$ python -q
>>> import numpy as np
>>> from numpy import linalg as LA
>>> np.set_printoptions(precision=1, suppress=True, linewidth=200, floatmode="fixed")
>>> K = np.load("a.npy")
>>> print(K)
[[2.1 1.0 2.0 2.0]
 [2.0 0.1 0.0 0.0]
 [2.0 0.0 1.1 2.0]
 [2.0 1.0 2.0 2.1]]
>>> C2 = K.T @ K
>>> print(np.round(LA.eigvalsh(C2)[::-1], 1) + 0)
[36.7  2.6  0.7  0.0]
>>> print(np.round(np.trace(C2), 1), round((K ** 2).sum(), 1))
40.0 40.0
>>> print(np.diag(C2))
[16.4  2.0  9.2 12.4]
>>> vec = np.array([-1, -1, 2, 1])
>>> y = K @ vec
>>> print(y)
[ 2.9 -2.1  2.2  3.1]
>>> print(LA.solve(K.T, K[3]))
[ 0.0 -0.0  0.0  1.0]
>>> print(np.round(LA.solve(K, y + K[:, 1]), 1) + 0)
[-1.0  0.0  2.0  1.0]
>>> print(LA.solve(K, 3 * y))
[-3.0 -3.0  6.0  3.0]
>>> print(LA.solve(K, y))
[-1.0 -1.0  2.0  1.0]
>>> print(np.round(LA.solve(K, K[:, 2]), 1) + 0)
[0.0 0.0 1.0 0.0]
>>> print((K - K.T) / 2)
[[ 0.0 -0.5  0.0  0.0]
 [ 0.5  0.0  0.0 -0.5]
 [ 0.0  0.0  0.0  0.0]
 [ 0.0  0.5  0.0  0.0]]
>>> print(LA.matrix_power(K, 4))
[[512.8 162.6 391.4 457.5]
 [171.4  55.3 132.2 153.8]
 [413.0 132.2 317.1 369.8]
 [512.8 162.6 391.4 457.5]]
>>> print(np.sort(np.abs(LA.eigvals(K))))
[0.1 0.4 1.1 6.1]
>>> u = np.array([4, 4, 0, 2])
>>> v = np.array([2, 0, 1, 2])
>>> mat = u[:, None] + v[None, :]
>>> print(mat)
[[6 4 5 6]
 [6 4 5 6]
 [2 0 1 2]
 [4 2 3 4]]
>>> out = mat / np.sqrt((mat ** 2).mean(axis=1, keepdims=True))
>>> print(LA.matrix_rank(out) == LA.matrix_rank(mat))
True
>>> print(LA.matrix_rank(mat - mat.mean(axis=1, keepdims=True)))
1
>>> print(out[0])
[1.1 0.8 0.9 1.1]
>>> print(mat - mat.mean(axis=1, keepdims=True))
[[ 0.8 -1.2 -0.2  0.8]
 [ 0.8 -1.2 -0.2  0.8]
 [ 0.8 -1.2 -0.2  0.8]
 [ 0.8 -1.2 -0.2  0.8]]
>>> print(np.abs(np.diag(LA.qr(mat)[1])) > 1e-9)
[ True  True False False]
>>> m1 = np.load("mat.npy")
>>> print(m1)
[[5 1 4]
 [4 5 1]
 [1 4 5]]
>>> print(m1 @ m1)
[[33 26 41]
 [41 33 26]
 [26 41 33]]
>>> print(np.sort(np.abs(LA.eigvals(m1))))
[ 3.6  3.6 10.0]
>>> print(np.allclose(m1, m1.T))
False
>>> print(np.trace(m1))
15
>>> print(m1.sum(axis=0))
[10 10 10]
>>> print(LA.svd(m1, compute_uv=False))
[10.0  3.6  3.6]
>>> print(np.unravel_index(np.abs(m1).argmax(), m1.shape))
(np.int64(0), np.int64(0))
>>> print(LA.matrix_rank(m1))
3
>>> print(np.diff(m1, axis=0))
[[-1  4 -3]
 [-3 -1  4]]
>>> print(np.count_nonzero(m1))
9
>>> print(np.round(LA.norm(m1), 1))
11.2
>>> rng = np.random.default_rng(2222)
>>> z = rng.permutation(3)
>>> out = m1[:, z] * rng.choice([-1, 1], 3)
>>> print(out)
[[-5 -4  1]
 [-4 -1  5]
 [-1 -5  4]]
>>> U, _, Vt = LA.svd(m1.T @ out)
>>> print(np.round(U @ Vt, 1) + 0)
[[-1.0  0.0  0.0]
 [ 0.0  0.0  1.0]
 [ 0.0 -1.0  0.0]]
>>> print(z)
[0 2 1]
>>> print(np.round(LA.lstsq(m1, out)[0], 1) + 0)
[[-1.0  0.0  0.0]
 [ 0.0  0.0  1.0]
 [ 0.0 -1.0  0.0]]
>>> out = LA.inv(m1)
>>> print((np.abs(out) > 1e-9).astype(int))
[[1 1 1]
 [1 1 1]
 [1 1 1]]
>>> print(out)
[[ 0.2  0.1 -0.1]
 [-0.1  0.2  0.1]
 [ 0.1 -0.1  0.2]]
>>> print(np.allclose(out, m1.T))
False
>>> E = np.loadtxt("block19.csv", delimiter=",")
>>> print(E)
[[ 1.7 -1.2  0.9]
 [ 3.6  1.4 -0.3]
 [-0.7 -0.8  0.3]
 [ 1.9 -0.3 -1.5]
 [ 2.2 -0.1 -2.1]
 [-0.2 -2.3  0.4]
 [ 0.0 -1.1 -1.6]
 [-2.1 -3.4  0.5]
 [-1.2 -0.5 -0.1]
 [ 2.8  2.1 -1.9]
 [-2.5 -3.2  0.5]
 [-1.7 -1.7 -1.5]]
>>> cen = E - E.mean(axis=0)
>>> U, sig, Vt = LA.svd(cen, full_matrices=False)
>>> print((np.sign(U[:, 0]) == np.sign(U[0, 0])).astype(int))
[1 1 0 1 1 0 0 0 0 1 0 0]
>>> print(np.abs(Vt[-1]))
[0.5 0.8 0.4]
>>> print(np.round(cen.mean(axis=0), 1) + 0)
[0.0 0.0 0.0]
>>> print(sig)
[8.6 3.3 2.2]
>>> print(np.abs(U[:, 0]).argmax())
9
>>> print(LA.matrix_rank(cen))
3
>>> print(round((sig ** 2).sum() ** 2 / (sig ** 4).sum(), 1))
1.4
>>> out = np.array([[-1, -2, 0], [2, 1, 2], [0, -2, 0]])
>>> F = np.triu(out, 1)
>>> print(F)
[[ 0 -2  0]
 [ 0  0  2]
 [ 0  0  0]]
>>> print(F.sum(axis=0))
[ 0 -2  2]
>>> print(np.count_nonzero(F))
2
>>> print(np.unravel_index(np.abs(F).argmax(), F.shape))
(np.int64(0), np.int64(1))
>>> print(F.mean(axis=0))
[ 0.0 -0.7  0.7]
>>> F[:, 3]
Traceback (most recent call last):
  File "<python-input-73>", line 1, in <module>
    F[:, 3]
    ~^^^^^^
IndexError: index 3 is out of bounds for axis 1 with size 3
>>> print(F.shape)
(3, 3)
>>> print(LA.svd(F, compute_uv=False))
[2.0 2.0 0.0]
>>> U, sig, Vt = LA.svd(F)
>>> print(sig)
[2.0 2.0 0.0]
>>> out = U[:, :2] @ np.diag(sig[:2]) @ Vt[:2]
>>> print(LA.matrix_rank(out))
2
>>> print(np.round(LA.norm(F - out) / LA.norm(F), 1))
0.0
>>> print(np.round(LA.norm(F - out, 2), 1), sig[2])
0.0 0.0
>>> arr = np.load("layer4.npy")
>>> print(arr)
[[ 1.0  4.0  0.0  0.0]
 [ 4.0 -1.0  4.0  0.0]
 [ 0.0  4.0 -2.0  4.0]
 [ 0.0  0.0  4.0  1.0]]
>>> ang = np.radians(15)
>>> R = np.eye(4)
>>> R[1, 1] = R[0, 0] = np.cos(ang)
>>> R[1, 0], R[0, 1] = -np.sin(ang), np.sin(ang)
>>> print(R)
[[ 1.0  0.3  0.0  0.0]
 [-0.3  1.0  0.0  0.0]
 [ 0.0  0.0  1.0  0.0]
 [ 0.0  0.0  0.0  1.0]]
>>> out = arr @ R.T
>>> print(np.allclose(arr @ arr.T, out @ out.T))
True
>>> print(np.allclose(LA.norm(arr, axis=1), LA.norm(out, axis=1)))
True
>>> print(np.abs(out - arr).max(axis=0))
[1.0 1.0 0.0 0.0]
>>> w, evecs = LA.eigh(arr)
>>> vec = np.array([-2, 2, 2, 3])
>>> print((np.sign(evecs[:, -1].round(6)) == np.sign(evecs[0, -1].round(6))).astype(int))
[1 1 1 1]
>>> print(np.round(vec @ arr @ vec / (vec @ vec), 1), np.round(w[0], 1), round(float(w[-1]), 1))
2.3 -7.4 5.8
>>> print(LA.eigvalsh(arr[1:, 1:]))
[-6.8 -0.1  4.9]
>>> print(np.round(evecs * np.maximum(w, 0) @ evecs.T, 1) + 0)
[[2.4 2.1 0.9 0.0]
 [2.1 2.2 1.5 0.9]
 [0.9 1.5 1.8 1.9]
 [0.0 0.9 1.9 2.4]]
>>> print(vec @ arr @ vec)
49.0
>>> print(np.abs(arr).sum(axis=1).max(), round(float(np.abs(w).max()), 1))
10.0 7.4
>>> w, evecs = LA.eigh(arr)
>>> print(LA.eigvalsh(arr @ arr))
[ 5.3  8.4 34.1 55.2]
>>> print(np.round(evecs.T @ arr @ evecs, 1) + 0)
[[-7.4  0.0  0.0  0.0]
 [ 0.0 -2.3  0.0  0.0]
 [ 0.0  0.0  2.9  0.0]
 [ 0.0  0.0  0.0  5.8]]
>>> print(LA.svd(arr, compute_uv=False))
[7.4 5.8 2.9 2.3]
>>> print(np.round(evecs @ np.diag(w) @ evecs.T, 1) + 0)
[[ 1.0  4.0  0.0  0.0]
 [ 4.0 -1.0  4.0  0.0]
 [ 0.0  4.0 -2.0  4.0]
 [ 0.0  0.0  4.0  1.0]]
>>> print(np.unique(w.round(6) + 0, return_counts=True)[1])
[1 1 1 1]
>>> u = np.array([5, 5, 5, 5])
>>> out = arr + np.outer(u, np.eye(4)[2])
>>> print(LA.matrix_rank(LA.inv(out) - LA.inv(arr), tol=1e-8))
1
>>> print(np.round(LA.det(out) / LA.det(arr), 1), np.round(1 + LA.solve(arr, u)[2], 1))
2.1 2.1
>>> print(LA.matrix_rank(out - arr))
1
>>> q, evecs = LA.qr(arr[:, :3])[0], LA.qr(arr[:, 3:])[0]
>>> sig = LA.svd(q.T @ evecs, compute_uv=False)
>>> print(np.degrees(np.arccos(sig.clip(0, 1))))
[46.8]
>>> print((sig > 0.9).sum())
0
>>> A = np.load("w.npy")
>>> print(A)
[[ 36 -24]
 [-24  16]]
>>> U, sig, Vt = LA.svd(A)
>>> evecs = Vt[:(sig > 1e-8).sum()]
>>> vec = A[0] + -1 * A[1] + rng.integers(2) * np.eye(2)[0]
>>> print(vec)
[ 60.0 -40.0]
>>> print(LA.matrix_rank(np.vstack([A, vec])))
1
>>> print(evecs.T @ evecs)
[[ 0.7 -0.5]
 [-0.5  0.3]]
>>> M = np.load("test19.npy")
>>> print(M)
[[5.0 1.0 1.0 1.0]
 [1.0 5.0 1.0 1.0]
 [1.0 1.0 5.0 1.0]
 [1.0 1.0 1.0 5.0]]
>>> # symmetric, so the eigenvalues are real
>>> q, R = LA.qr(M)
>>> print(R)
[[-5.3 -2.3 -2.3 -2.3]
 [ 0.0 -4.8 -1.4 -1.4]
 [ 0.0  0.0 -4.6 -1.1]
 [ 0.0  0.0  0.0  4.4]]
>>> print(np.round(np.trace(q @ q.T), 1))
4.0
>>> print(q.shape, R.shape)
(4, 4) (4, 4)
>>> print(np.abs(np.diag(R)))
[5.3 4.8 4.6 4.4]
>>> print(np.round(abs(R[0, 0]), 1), np.round(LA.norm(M[:, 0]), 1))
5.3 5.3
>>> print(q @ R)
[[5.0 1.0 1.0 1.0]
 [1.0 5.0 1.0 1.0]
 [1.0 1.0 5.0 1.0]
 [1.0 1.0 1.0 5.0]]
